% ipython --no-banner

In [1]: import numpy as np

In [2]: import numpy.linalg as la

In [3]: np.set_printoptions(precision=2, suppress=True, linewidth=160, sign=" ")

In [4]: J = np.load("run3.npy")

In [5]: J
Out[5]: 
array([[ 10,  11,  10,   9,   3,   9,   4,   4,   6],
       [ 11,  13,  11,   9,   6,   9,   5,   5,   6],
       [ 10,  11,  10,   9,   3,   9,   4,   4,   6],
       [  9,   9,   9,   9,   0,   9,   3,   3,   6],
       [  3,   6,   3,   0,   9,   0,   3,   3,   0],
       [  9,   9,   9,   9,   0,   9,   3,   3,   6],
       [  4,   5,   4,   3,   3,   3,   2,   2,   2],
       [  4,   5,   4,   3,   3,   3,   2,   2,   2],
       [  6,   6,   6,   6,   0,   6,   2,   2,   4]])

In [6]: np.argsort(-la.norm(J, axis=0).round(6), kind="stable")[:3]
Out[6]: array([ 1,  0,  2])

In [7]: [round(float(x), 2) for x in la.svd(J, compute_uv=False)[:3]]
Out[7]: [56.02, 11.98, 0.0]

In [8]: la.cond(J) > 100
Out[8]: np.True_

In [9]: la.lstsq(J[:-1].T, J[-1])[2]
Out[9]: np.int32(2)

In [10]: np.unique(J.round(6), axis=0).shape
Out[10]: (6, 9)

In [11]: np.round(np.trace(la.pinv(J) @ J), 2)
Out[11]: np.float64(2.0)

In [12]: X = np.loadtxt("m.csv", delimiter=",")

In [13]: X
Out[13]: 
array([[ 0.18, -0.21,  0.61,  0.26,  0.67,  0.18,  0.02],
       [ 0.55,  0.17,  0.46,  0.27, -0.54, -0.3 ,  0.1 ],
       [-0.21, -0.46, -0.1 ,  0.17,  0.08, -0.58,  0.6 ],
       [ 0.03,  0.44, -0.38,  0.73,  0.13,  0.21,  0.26],
       [-0.06,  0.68,  0.09, -0.28,  0.39, -0.54,  0.03],
       [-0.76,  0.2 ,  0.5 ,  0.13, -0.28,  0.16,  0.12],
       [-0.21, -0.15, -0.05,  0.45,  0.02, -0.43, -0.74]])

In [14]: # orthonormal columns

In [15]: x = np.array([1, 3, 0, -2, -5, -3, 5])

In [16]: np.einsum("ij,j->i", X, x)
Out[16]: array([-4.75,  4.63,  2.4 , -0.14,  2.34,  1.14, -4.05])

In [17]: X @ (2 * x)
Out[17]: array([-9.51,  9.26,  4.8 , -0.28,  4.67,  2.29, -8.1 ])

In [18]: X @ np.eye(7)[0]
Out[18]: array([ 0.18,  0.55, -0.21,  0.03, -0.06, -0.76, -0.21])

In [19]: np.sign((X @ x).round(6))
Out[19]: array([-1.,  1.,  1., -1.,  1.,  1., -1.])

In [20]: Q, R = la.qr(X)

In [21]: Q
Out[21]: 
array([[-0.18,  0.21, -0.61, -0.26, -0.67, -0.18, -0.02],
       [-0.55, -0.17, -0.46, -0.27,  0.54,  0.3 , -0.1 ],
       [ 0.21,  0.46,  0.1 , -0.17, -0.08,  0.58, -0.6 ],
       [-0.03, -0.44,  0.38, -0.73, -0.13, -0.21, -0.26],
       [ 0.06, -0.68, -0.09,  0.28, -0.39,  0.54, -0.03],
       [ 0.76, -0.2 , -0.5 , -0.13,  0.28, -0.16, -0.12],
       [ 0.21,  0.15,  0.05, -0.45, -0.02,  0.43,  0.74]])

In [22]: np.allclose(R.T @ R, X.T @ X)
Out[22]: True

In [23]: np.abs(np.diag(R))
Out[23]: array([ 1.,  1.,  1.,  1.,  1.,  1.,  1.])

In [24]: Q @ R
Out[24]: 
array([[ 0.18, -0.21,  0.61,  0.26,  0.67,  0.18,  0.02],
       [ 0.55,  0.17,  0.46,  0.27, -0.54, -0.3 ,  0.1 ],
       [-0.21, -0.46, -0.1 ,  0.17,  0.08, -0.58,  0.6 ],
       [ 0.03,  0.44, -0.38,  0.73,  0.13,  0.21,  0.26],
       [-0.06,  0.68,  0.09, -0.28,  0.39, -0.54,  0.03],
       [-0.76,  0.2 ,  0.5 ,  0.13, -0.28,  0.16,  0.12],
       [-0.21, -0.15, -0.05,  0.45,  0.02, -0.43, -0.74]])

In [25]: R.round(2) + 0
Out[25]: 
array([[-1.,  0.,  0.,  0.,  0.,  0.,  0.],
       [ 0., -1.,  0.,  0.,  0.,  0.,  0.],
       [ 0.,  0., -1.,  0.,  0.,  0.,  0.],
       [ 0.,  0.,  0., -1.,  0.,  0.,  0.],
       [ 0.,  0.,  0.,  0., -1.,  0.,  0.],
       [ 0.,  0.,  0.,  0.,  0., -1.,  0.],
       [ 0.,  0.,  0.,  0.,  0.,  0., -1.]])

In [26]: round(float(abs(R[0, 0])), 2), round(float(la.norm(X[:, 0])), 2)
Out[26]: (1.0, 1.0)
